$ python3 -q
>>> import numpy as np
>>> import numpy.linalg as la
>>> np.set_printoptions(precision=4, suppress=True, linewidth=200)
>>> data = np.array([[8, 7, 9, 1, 2, 4, 7],
...     [7, 8, 7, 9, 1, 2, 4],
...     [4, 7, 8, 7, 9, 1, 2],
...     [2, 4, 7, 8, 7, 9, 1],
...     [1, 2, 4, 7, 8, 7, 9],
...     [9, 1, 2, 4, 7, 8, 7],
...     [7, 9, 1, 2, 4, 7, 8]])
>>> data
array([[8, 7, 9, 1, 2, 4, 7],
       [7, 8, 7, 9, 1, 2, 4],
       [4, 7, 8, 7, 9, 1, 2],
       [2, 4, 7, 8, 7, 9, 1],
       [1, 2, 4, 7, 8, 7, 9],
       [9, 1, 2, 4, 7, 8, 7],
       [7, 9, 1, 2, 4, 7, 8]])
>>> x0 = np.array([0, 0, 0, 0, 2, 0, 1])
>>> data @ x0
array([11,  6, 20, 15, 25, 21, 16])
>>> np.einsum("ij,j->i", data, x0)
array([11,  6, 20, 15, 25, 21, 16])
>>> data @ np.ones(7)
array([38., 38., 38., 38., 38., 38., 38.])
>>> np.sign((data @ x0).round(6))
array([1, 1, 1, 1, 1, 1, 1])
>>> th = np.radians(15)
>>> r_ = np.eye(7)
>>> r_[3, 3] = r_[4, 4] = np.cos(th)
>>> r_[3, 4], r_[4, 3] = -np.sin(th), np.sin(th)
>>> r_
array([[ 1.    ,  0.    ,  0.    ,  0.    ,  0.    ,  0.    ,  0.    ],
       [ 0.    ,  1.    ,  0.    ,  0.    ,  0.    ,  0.    ,  0.    ],
       [ 0.    ,  0.    ,  1.    ,  0.    ,  0.    ,  0.    ,  0.    ],
       [ 0.    ,  0.    ,  0.    ,  0.9659, -0.2588,  0.    ,  0.    ],
       [ 0.    ,  0.    ,  0.    ,  0.2588,  0.9659,  0.    ,  0.    ],
       [ 0.    ,  0.    ,  0.    ,  0.    ,  0.    ,  1.    ,  0.    ],
       [ 0.    ,  0.    ,  0.    ,  0.    ,  0.    ,  0.    ,  1.    ]])
>>> Y = data @ r_.T
>>> la.svd(data, compute_uv=False), la.svd(Y, compute_uv=False)
(array([38.    , 11.9862, 11.9862,  5.6419,  5.6419,  5.148 ,  5.148 ]), array([38.    , 11.9862, 11.9862,  5.6419,  5.6419,  5.148 ,  5.148 ]))
>>> np.allclose(la.norm(data, axis=1), la.norm(Y, axis=1))
True
>>> np.allclose(data @ data.T, Y @ Y.T)
True
>>> np.round(la.det(r_), 4)
np.float64(1.0)
>>> (r_ != 0).astype(int)
array([[1, 0, 0, 0, 0, 0, 0],
       [0, 1, 0, 0, 0, 0, 0],
       [0, 0, 1, 0, 0, 0, 0],
       [0, 0, 0, 1, 1, 0, 0],
       [0, 0, 0, 1, 1, 0, 0],
       [0, 0, 0, 0, 0, 1, 0],
       [0, 0, 0, 0, 0, 0, 1]])
>>> np.flatnonzero(la.matrix_power((r_ != 0) + (r_.T != 0) + np.eye(7), 7)[6])
array([6])
>>> np.fft.fft(data[0])
array([38.    +0.j    , 11.1332-4.4408j, -4.9574+1.3876j,  2.8242+4.8841j,  2.8242-4.8841j, -4.9574-1.3876j, 11.1332+4.4408j])
>>> data @ np.ones(7)
array([38., 38., 38., 38., 38., 38., 38.])
>>> data @ (-1.0) ** np.arange(7)
array([14.,  0.,  8., -4.,  6., 12.,  2.])
>>> np.allclose(data @ data.T, data.T @ data)
True
>>> np.sort(np.abs(np.fft.fft(data[0]))), np.sort(la.svd(data, compute_uv=False))
(array([ 5.148 ,  5.148 ,  5.6419,  5.6419, 11.9862, 11.9862, 38.    ]), array([ 5.148 ,  5.148 ,  5.6419,  5.6419, 11.9862, 11.9862, 38.    ]))
>>> arr = np.load("test10.npy")
>>> arr
array([[0.1667, 0.0833, 0.0833, 0.    , 0.    , 0.    , 0.    , 0.0833, 0.1667, 0.1667, 0.0833, 0.1667],
       [0.0833, 0.0833, 0.0833, 0.0833, 0.1667, 0.0833, 0.0833, 0.0833, 0.0833, 0.0833, 0.    , 0.0833],
       [0.    , 0.0667, 0.2   , 0.0667, 0.0667, 0.    , 0.1333, 0.0667, 0.1333, 0.1333, 0.0667, 0.0667],
       [0.1   , 0.1   , 0.    , 0.2   , 0.    , 0.1   , 0.    , 0.1   , 0.2   , 0.    , 0.    , 0.2   ],
       [0.0526, 0.1053, 0.    , 0.1053, 0.1053, 0.1053, 0.1053, 0.1053, 0.1053, 0.    , 0.1053, 0.1053],
       [0.1333, 0.0667, 0.1333, 0.0667, 0.0667, 0.1333, 0.0667, 0.    , 0.    , 0.1333, 0.1333, 0.0667],
       [0.0667, 0.    , 0.    , 0.0667, 0.0667, 0.0667, 0.0667, 0.1333, 0.1333, 0.1333, 0.1333, 0.1333],
       [0.0588, 0.1176, 0.1176, 0.0588, 0.1176, 0.1176, 0.    , 0.1176, 0.0588, 0.0588, 0.1176, 0.0588],
       [0.0588, 0.1176, 0.0588, 0.1176, 0.1176, 0.0588, 0.1176, 0.0588, 0.0588, 0.0588, 0.0588, 0.1176],
       [0.    , 0.0833, 0.    , 0.0833, 0.    , 0.0833, 0.1667, 0.0833, 0.    , 0.1667, 0.1667, 0.1667],
       [0.0667, 0.1333, 0.1333, 0.1333, 0.1333, 0.0667, 0.    , 0.0667, 0.0667, 0.    , 0.1333, 0.0667],
       [0.0526, 0.0526, 0.1053, 0.1053, 0.0526, 0.0526, 0.1053, 0.0526, 0.1053, 0.1053, 0.1053, 0.1053]])
>>> x0 = np.array([7, 0, 3, 2, 5, 7, 2, 2, 0, 4, 9, 7])
>>> rhs = arr @ x0
>>> beta, lr = np.zeros(12), 1 / la.norm(arr, 2) ** 2
>>> for i in range(20):
...     beta -= lr * arr.T @ (arr @ beta - rhs)
...     if i % 5 == 0: print(i, round(la.norm(arr @ beta - rhs), 4))
... 
0 1.782
5 1.3735
10 1.0898
15 0.8832
>>> beta
array([4.8307, 3.5156, 2.9425, 3.0917, 3.6968, 5.3221, 2.732 , 3.1382, 1.5421, 5.3809, 7.0857, 4.759 ])
>>> np.round(la.cond(arr), 4)
np.float64(799.1894)
